$ python3 -q
>>> import numpy as np
>>> np.set_printoptions(precision=2, suppress=True, linewidth=160, legacy="1.25")
>>> rd = lambda a: np.round(a, 2) + 0
>>> m1 = np.array([[-0.95, -4.0, 2.0, -5.0, -1.0],
...     [4.0, 4.05, 0.0, 2.0, 4.0],
...     [2.0, -4.0, 3.05, -4.0, -1.0],
...     [0.0, -2.0, 1.0, 2.05, -1.0],
...     [-1.0, -4.0, 2.0, -5.0, -0.95]])
>>> vec = np.array([9, -6, -2, 5, -4])
>>> h1 = np.maximum(m1 @ vec, 0)
>>> rd(np.tanh(m1 @ vec))
array([-1.,  1.,  1.,  1., -1.])
>>> np.flatnonzero(h1 > 1e-9)
array([1, 2, 3])
>>> rd(np.maximum(m1 @ (3 * vec), 0))
array([ 0.  , 17.1 , 59.7 , 72.75,  0.  ])
>>> m1 * (h1 > 1e-9)[:, None]
array([[-0.  , -0.  ,  0.  , -0.  , -0.  ],
       [ 4.  ,  4.05,  0.  ,  2.  ,  4.  ],
       [ 2.  , -4.  ,  3.05, -4.  , -1.  ],
       [ 0.  , -2.  ,  1.  ,  2.05, -1.  ],
       [-0.  , -0.  ,  0.  , -0.  , -0.  ]])
>>> f, g = m1[2], m1[3]
>>> rd(f @ g)
3.85
>>> p = (f @ g) / (f @ f) * f
>>> rd(g - p)
array([-0.17, -1.67,  0.75,  2.38, -0.92])
>>> rd(p)
array([ 0.17, -0.33,  0.25, -0.33, -0.08])
>>> rd(np.linalg.norm(f + g) ** 2 + np.linalg.norm(f - g) ** 2)
113.01
>>> rd(np.abs(np.linalg.eigvals(m1)).max())
5.4
>>> rd(np.linalg.det(m1))
0.3
>>> (m1 + m1.T) / 2
array([[-0.95,  0.  ,  2.  , -2.5 , -1.  ],
       [ 0.  ,  4.05, -2.  ,  0.  ,  0.  ],
       [ 2.  , -2.  ,  3.05, -1.5 ,  0.5 ],
       [-2.5 ,  0.  , -1.5 ,  2.05, -3.  ],
       [-1.  ,  0.  ,  0.5 , -3.  , -0.95]])
>>> rd(np.trace(m1))
7.25
>>> np.allclose(m1 @ m1.T, m1.T @ m1)
False
>>> rd(np.sort(np.abs(np.linalg.eigvals(m1))))
array([0.05, 0.05, 4.05, 5.4 , 5.4 ])
>>> rng = np.random.default_rng(86037)
>>> A2 = m1 + rng.integers(-2, 3, (5, 4)) @ rng.integers(-2, 3, (4, 5))
>>> rd(A2)
array([[-4.95,  0.  ,  4.  , -5.  , -1.  ],
       [ 2.  ,  6.05, -2.  ,  2.  ,  5.  ],
       [ 9.  , -8.  ,  1.05, -7.  ,  4.  ],
       [ 4.  , -4.  ,  1.  ,  6.05, -3.  ],
       [-3.  , -5.  ,  3.  , -5.  , -3.95]])
>>> rd(np.linalg.svd(A2 - m1, compute_uv=False))
array([11.92,  6.88,  3.41,  2.43,  0.  ])
>>> np.argsort(-np.linalg.norm(m1, axis=0).round(6), kind="stable")[:3]
array([3, 1, 0])
>>> np.linalg.matrix_rank(m1, rtol=0.1)
3
>>> rd(np.linalg.norm(m1, 2) / np.linalg.norm(m1))
0.88
>>> A2 = np.array([[1, 3, 2, 1, 1, 0],
...     [0, 3, 2, 2, 0, 1],
...     [0, 1, 0, 1, 2, 2],
...     [1, 2, 1, 3, 3, 1],
...     [0, 2, 2, 3, 2, 0],
...     [0, 1, 3, 1, 1, 1]])
>>> M = A2 + A2.T
>>> M
array([[2, 3, 2, 2, 1, 0],
       [3, 6, 3, 4, 2, 2],
       [2, 3, 0, 2, 4, 5],
       [2, 4, 2, 6, 6, 2],
       [1, 2, 4, 6, 4, 1],
       [0, 2, 5, 2, 1, 2]])
>>> labels = rng.permutation(6)
>>> labels
array([4, 1, 0, 3, 5, 2])
>>> A2 = M[labels][:, labels]
>>> np.diag(A2)
array([4, 6, 2, 6, 2, 0])
>>> A2
array([[4, 2, 1, 6, 1, 4],
       [2, 6, 3, 4, 2, 3],
       [1, 3, 2, 2, 0, 2],
       [6, 4, 2, 6, 2, 2],
       [1, 2, 0, 2, 2, 5],
       [4, 3, 2, 2, 5, 0]])
>>> [round(float(np.linalg.det(M[:i, :i])), 2) + 0 for i in range(1, 7)]
[2.0, 3.0, -6.0, -20.0, -26.0, 648.0]
>>> np.all(np.linalg.eigvalsh(M) > 0)
False
>>> rd(np.linalg.eigvalsh(M).min())
-5.42
>>> f, g = M[4], M[3]
>>> f @ f
74
>>> p = (f @ g) / (f @ f) * f
>>> rd(p)
array([1.08, 2.16, 4.32, 6.49, 4.32, 1.08])
>>> np.linalg.matrix_rank(np.outer(f, g))
1
>>> rd((g - p) @ f)
0.0
>>> np.outer(f, g)
array([[ 2,  4,  2,  6,  6,  2],
       [ 4,  8,  4, 12, 12,  4],
       [ 8, 16,  8, 24, 24,  8],
       [12, 24, 12, 36, 36, 12],
       [ 8, 16,  8, 24, 24,  8],
       [ 2,  4,  2,  6,  6,  2]])
>>> W0 = np.loadtxt("run11.csv", delimiter=",")
>>> W0
array([[  0.84,  -0.76,  16.84,   8.05,  -6.44, -18.32],
       [ -0.08,   0.11,  -2.09,  -0.93,   0.82,   2.25],
       [ -0.71,   0.59, -14.66,  -6.94,   5.56,  16.16],
       [ -0.87,   0.88, -18.84,  -9.01,   7.2 ,  20.64],
       [  0.37,  -0.23,   6.42,   3.04,  -2.32,  -6.96],
       [  0.55,  -0.56,  12.58,   5.95,  -4.85, -13.84],
       [  0.62,  -0.68,  12.64,   5.97,  -4.83, -13.84],
       [  0.52,  -0.5 ,  10.48,   4.99,  -4.07, -11.41],
       [ -0.15,   0.03,   0.03,   0.03,   0.03,   0.01],
       [  0.89,  -0.74,  16.89,   8.06,  -6.44, -18.39],
       [ -0.94,   0.86, -18.79,  -9.  ,   7.14,  20.75],
       [ -0.43,   0.37,  -8.49,  -4.  ,   3.26,   9.18],
       [  0.53,  -0.5 ,  10.53,   5.  ,  -4.09, -11.52],
       [ -0.59,   0.64, -12.63,  -6.  ,   4.76,  13.8 ],
       [  0.68,  -0.71,  14.64,   7.01,  -5.66, -16.03],
       [ -0.31,   0.27,  -6.29,  -3.12,   2.5 ,   6.9 ],
       [ -0.53,   0.52, -10.57,  -4.93,   3.95,  11.5 ],
       [ -0.34,   0.4 ,  -8.36,  -3.91,   3.25,   9.26],
       [ -0.65,   0.62, -12.62,  -6.09,   4.74,  13.86],
       [ -0.74,   0.68, -14.79,  -7.01,   5.64,  16.09],
       [ -0.12,  -0.03,  -2.08,  -0.99,   0.78,   2.3 ],
       [ -0.12,   0.17,  -2.09,  -0.93,   0.83,   2.34],
       [ -0.59,   0.67, -12.59,  -6.  ,   4.83,  13.81],
       [  0.7 ,  -0.72,  14.7 ,   6.99,  -5.6 , -16.06],
       [ -0.53,   0.43, -10.51,  -5.03,   4.04,  11.45],
       [  0.31,  -0.31,   6.23,   2.97,  -2.45,  -6.9 ],
       [  0.46,  -0.39,   8.39,   4.08,  -3.23,  -9.2 ],
       [ -0.39,   0.38,  -8.44,  -4.01,   3.27,   9.15],
       [  0.49,  -0.54,  12.65,   6.15,  -4.81, -13.81],
       [ -0.51,   0.56, -10.47,  -4.93,   3.98,  11.57],
       [  0.67,  -0.55,  12.57,   6.03,  -4.77, -13.86],
       [  0.48,  -0.44,   8.42,   3.97,  -3.2 ,  -9.11],
       [ -0.87,   0.91, -18.89,  -8.89,   7.2 ,  20.69],
       [ -0.47,   0.53, -10.48,  -4.97,   4.16,  11.47],
       [  0.09,  -0.17,   2.12,   0.93,  -0.84,  -2.31]])
>>> f = np.array([3, -1, -5])
>>> rd(np.convolve(W0[0], f))
array([   2.52,   -3.12,   47.08,   11.11, -111.57,  -88.77,   50.52,   91.6 ])
